$ python -q
>>> import numpy as np
>>> import numpy.linalg as la
>>> np.set_printoptions(precision=3, suppress=True, linewidth=100, sign=" ")
>>> def rd(a):
...     return np.round(a, 3) + 0
... 
>>> A = np.loadtxt("dump.csv", delimiter=",")
>>> rd(A)
array([[ 1.   ,  0.   ,  0.   ,  0.   ],
       [ 0.333,  0.333,  0.333,  0.   ],
       [ 0.   ,  0.   ,  1.   ,  0.   ],
       [ 0.   ,  0.5  ,  0.   ,  0.5  ]])
>>> rng = np.random.default_rng(444)
>>> z = rng.permutation(4)
>>> z
array([ 3,  2,  0,  1])
>>> out = A[z][:, z]
>>> rd(out)
array([[ 0.5  ,  0.   ,  0.   ,  0.5  ],
       [ 0.   ,  1.   ,  0.   ,  0.   ],
       [ 0.   ,  0.   ,  1.   ,  0.   ],
       [ 0.   ,  0.333,  0.333,  0.333]])
>>> rd(np.trace(out))
np.float64(2.833)
>>> rd(np.diag(out))
array([ 0.5  ,  1.   ,  1.   ,  0.333])
>>> np.allclose(out, A)
False
>>> rd(la.det(out)), rd(la.det(A[z]))
(np.float64(0.167), np.float64(-0.167))
>>> A.sum(axis=1)
array([ 1.,  1.,  1.,  1.])
>>> rd(la.matrix_power(A, 2))
array([[ 1.   ,  0.   ,  0.   ,  0.   ],
       [ 0.444,  0.111,  0.444,  0.   ],
       [ 0.   ,  0.   ,  1.   ,  0.   ],
       [ 0.167,  0.417,  0.167,  0.25 ]])
>>> p = np.eye(4)[3]
>>> for _ in range(4):
...     p = p @ A
...     print(p.round(3))
... 
[ 0.   0.5  0.   0.5]
[ 0.167  0.417  0.167  0.25 ]
[ 0.306  0.264  0.306  0.125]
[ 0.394  0.15   0.394  0.062]
>>> x = np.array([3, 5, 7, 4])
>>> A @ np.ones(4)
array([ 1.,  1.,  1.,  1.])
>>> A @ x
array([ 3. ,  5. ,  7. ,  4.5])
>>> np.einsum("ij,j->i", A, x)
array([ 3. ,  5. ,  7. ,  4.5])
>>> np.sign((A @ x).round(6))
array([ 1.,  1.,  1.,  1.])
>>> vals, evecs = la.eig(A)
>>> rd(np.sort(la.eigvals(la.inv(A))))
array([ 1.,  1.,  2.,  3.])
>>> rd(np.prod(vals))
np.float64(0.167)
>>> rd(np.sort(la.eigvals(A @ A)))
array([ 0.111,  0.25 ,  1.   ,  1.   ])
>>> x = np.array([8, -6, 0, 4])
>>> a = np.maximum(A @ x, 0)
>>> np.flatnonzero(a > 1e-9)
array([ 0,  1])
>>> np.maximum(A @ (3 * x), 0)
array([ 24.,   2.,   0.,   0.])
>>> E = np.loadtxt("mat.csv", delimiter=",")
>>> E
array([[ 0.,  0.,  1., -1., -3.,  2., -5.,  3.,  1.,  3.,  3., -3.],
       [ 0.,  0.,  1., -5.,  0.,  3., -1.,  4.,  0., -4.,  4.,  1.],
       [ 1.,  1.,  0.,  0.,  0.,  0.,  0.,  0.,  0.,  0.,  0.,  0.],
       [-1., -5.,  0.,  0.,  0.,  0.,  0.,  0.,  0.,  0.,  0.,  0.],
       [-3.,  0.,  0.,  0.,  0.,  0.,  0.,  0.,  0.,  0.,  0.,  0.],
       [ 2.,  3.,  0.,  0.,  0.,  0.,  0.,  0.,  0.,  0.,  0.,  0.],
       [-5., -1.,  0.,  0.,  0.,  0.,  0.,  0.,  0.,  0.,  0.,  0.],
       [ 3.,  4.,  0.,  0.,  0.,  0.,  0.,  0.,  0.,  0.,  0.,  0.],
       [ 1.,  0.,  0.,  0.,  0.,  0.,  0.,  0.,  0.,  0.,  0.,  0.],
       [ 3., -4.,  0.,  0.,  0.,  0.,  0.,  0.,  0.,  0.,  0.,  0.],
       [ 3.,  4.,  0.,  0.,  0.,  0.,  0.,  0.,  0.,  0.,  0.,  0.],
       [-3.,  1.,  0.,  0.,  0.,  0.,  0.,  0.,  0.,  0.,  0.,  0.]])
>>> np.all(la.eigvalsh(E) > 0)
np.False_
>>> mat = np.load("data.npy")
>>> mat
array([[ 23,   4,  12, -19,  -1],
       [  4,  18,   7,  -2,  -5],
       [ 12,   7,  11, -13,   1],
       [-19,  -2, -13,  20,   0],
       [ -1,  -5,   1,   0,  14]])
>>> # looks like rank 4
>>> def softmax(z):
...     e = np.exp(z - z.max(axis=-1, keepdims=True))
...     return e / e.sum(axis=-1, keepdims=True)
... 
>>> rd(softmax(mat).sum(axis=1))
array([ 1.,  1.,  1.,  1.,  1.])
>>> rd(softmax(mat[3]))
array([ 0.,  0.,  0.,  1.,  0.])
>>> S = mat @ mat.T / np.sqrt(5)
>>> rd(softmax(S))
array([[ 1.,  0.,  0.,  0.,  0.],
       [ 0.,  1.,  0.,  0.,  0.],
       [ 1.,  0.,  0.,  0.,  0.],
       [ 0.,  0.,  0.,  1.,  0.],
       [ 0.,  0.,  0.,  0.,  1.]])
>>> data = np.array([[1, 1, 1, 1, 1, 1, 1, 1],
...     [1, -1, -1, 1, 1, -1, -1, 1],
...     [1, -1, 1, -1, 1, -1, 1, -1],
...     [1, -1, 1, -1, -1, 1, -1, 1]])
>>> u, r1 = data[1], data[2]
>>> u @ r1
np.int64(0)
>>> p = (u @ r1) / (u @ u) * u
>>> (r1 - p) @ u
np.float64(0.0)
>>> la.matrix_rank(np.outer(u, r1))
np.int64(1)
>>> p
array([ 0., -0., -0.,  0.,  0., -0., -0.,  0.])
>>> np.outer(u, r1)
array([[ 1, -1,  1, -1,  1, -1,  1, -1],
       [-1,  1, -1,  1, -1,  1, -1,  1],
       [-1,  1, -1,  1, -1,  1, -1,  1],
       [ 1, -1,  1, -1,  1, -1,  1, -1],
       [ 1, -1,  1, -1,  1, -1,  1, -1],
       [-1,  1, -1,  1, -1,  1, -1,  1],
       [-1,  1, -1,  1, -1,  1, -1,  1],
       [ 1, -1,  1, -1,  1, -1,  1, -1]])
>>> T = np.stack([data, 3 * data, data[::-1]])
>>> rd(la.norm(T, axis=(1, 2)))
array([  5.657,  16.971,   5.657])
>>> np.einsum("bij,cij->bc", T, T)
array([[  32,   96,    0],
       [  96,  288,    0],
       [   0,    0,   32]])
>>> (T @ data.T).shape
(3, 4, 4)
>>> la.matrix_rank(T.reshape(3, -1))
np.int64(2)
>>> out = data / la.norm(data, axis=1, keepdims=True)
>>> C2 = out @ out.T
>>> (np.abs(C2) > 0.9).astype(int)
array([[ 1,  0,  0,  0],
       [ 0,  1,  0,  0],
       [ 0,  0,  1,  0],
       [ 0,  0,  0,  1]])
>>> rd(la.norm(out, axis=1))
array([ 1.,  1.,  1.,  1.])
>>> (C2 - 2 * np.eye(4)).round(6).argmax(axis=1)
array([ 1,  0,  0,  0])
>>> data.reshape(2, -1)
array([[ 1,  1,  1,  1,  1,  1,  1,  1,  1, -1, -1,  1,  1, -1, -1,  1],
       [ 1, -1,  1, -1,  1, -1,  1, -1,  1, -1,  1, -1, -1,  1, -1,  1]])
>>> data.reshape(4, 9)
Traceback (most recent call last):
  File "<python-input-62>", line 1, in <module>
    data.reshape(4, 9)
    ~~~~~~~~~~~~^^^^^^
ValueError: cannot reshape array of size 32 into shape (4,9)
>>> data.reshape(-1, 2)
array([[ 1,  1],
       [ 1,  1],
       [ 1,  1],
       [ 1,  1],
       [ 1, -1],
       [-1,  1],
       [ 1, -1],
       [-1,  1],
       [ 1, -1],
       [ 1, -1],
       [ 1, -1],
       [ 1, -1],
       [ 1, -1],
       [ 1, -1],
       [-1,  1],
       [-1,  1]])
>>> T = data.reshape(4, 2, -1)
>>> T.shape
(4, 2, 4)
>>> np.einsum("ihd,ihd->ih", T, T)
array([[ 4,  4],
       [ 4,  4],
       [ 4,  4],
       [ 4,  4]])
>>> T.transpose(1, 0, 2)
array([[[ 1,  1,  1,  1],
        [ 1, -1, -1,  1],
        [ 1, -1,  1, -1],
        [ 1, -1,  1, -1]],

       [[ 1,  1,  1,  1],
        [ 1, -1, -1,  1],
        [ 1, -1,  1, -1],
        [-1,  1, -1,  1]]])
>>> T[:, 0]
array([[ 1,  1,  1,  1],
       [ 1, -1, -1,  1],
       [ 1, -1,  1, -1],
       [ 1, -1,  1, -1]])
>>> np.swapaxes(T, 1, 2)[2]
array([[ 1,  1],
       [-1, -1],
       [ 1,  1],
       [-1, -1]])
>>> J = np.load("arr.npy")
>>> J
array([[ 1,  0,  0,  0,  0,  0,  0,  0,  0,  0,  0],
       [ 0,  2,  0,  0,  0,  0,  0,  0,  0,  0,  0],
       [ 0,  0,  1,  0,  0,  0,  0,  0,  0,  0,  0],
       [ 0,  0,  0,  1,  0,  0,  0,  0,  0,  0,  0],
       [ 0,  0,  0,  0,  1,  0,  0,  0,  0,  0,  0],
       [ 0,  0,  0,  0,  0,  0,  0,  0,  0,  0,  0],
       [ 0,  0,  0,  0,  0,  0,  2,  0,  0,  0,  0],
       [ 0,  0,  0,  0,  0,  0,  0,  0,  0,  0,  0],
       [ 0,  0,  0,  0,  0,  0,  0,  0,  1,  0,  0],
       [ 0,  0,  0,  0,  0,  0,  0,  0,  0,  0,  0],
       [ 0,  0,  0,  0,  0,  0,  0,  0,  0,  0,  0]])
>>> # symmetric, so the eigenvalues are real
>>> r = la.matrix_rank(J)
>>> r
np.int64(7)
>>> N = la.svd(J)[2][r:].T
>>> np.allclose(J @ N, 0)
True
>>> [int(la.matrix_rank(np.delete(J, i, axis=0))) for i in range(11)]
[6, 6, 6, 6, 6, 7, 6, 7, 6, 7, 7]
>>> la.matrix_rank(J.T @ J), la.matrix_rank(J @ J.T)
(np.int64(7), np.int64(7))
>>> N @ N.T
array([[ 0.,  0.,  0.,  0.,  0.,  0.,  0.,  0.,  0.,  0.,  0.],
       [ 0.,  0.,  0.,  0.,  0.,  0.,  0.,  0.,  0.,  0.,  0.],
       [ 0.,  0.,  0.,  0.,  0.,  0.,  0.,  0.,  0.,  0.,  0.],
       [ 0.,  0.,  0.,  0.,  0.,  0.,  0.,  0.,  0.,  0.,  0.],
       [ 0.,  0.,  0.,  0.,  0.,  0.,  0.,  0.,  0.,  0.,  0.],
       [ 0.,  0.,  0.,  0.,  0.,  1.,  0.,  0.,  0.,  0.,  0.],
       [ 0.,  0.,  0.,  0.,  0.,  0.,  0.,  0.,  0.,  0.,  0.],
       [ 0.,  0.,  0.,  0.,  0.,  0.,  0.,  1.,  0.,  0.,  0.],
       [ 0.,  0.,  0.,  0.,  0.,  0.,  0.,  0.,  0.,  0.,  0.],
       [ 0.,  0.,  0.,  0.,  0.,  0.,  0.,  0.,  0.,  1.,  0.],
       [ 0.,  0.,  0.,  0.,  0.,  0.,  0.,  0.,  0.,  0.,  1.]])
>>> N.shape
(11, 4)
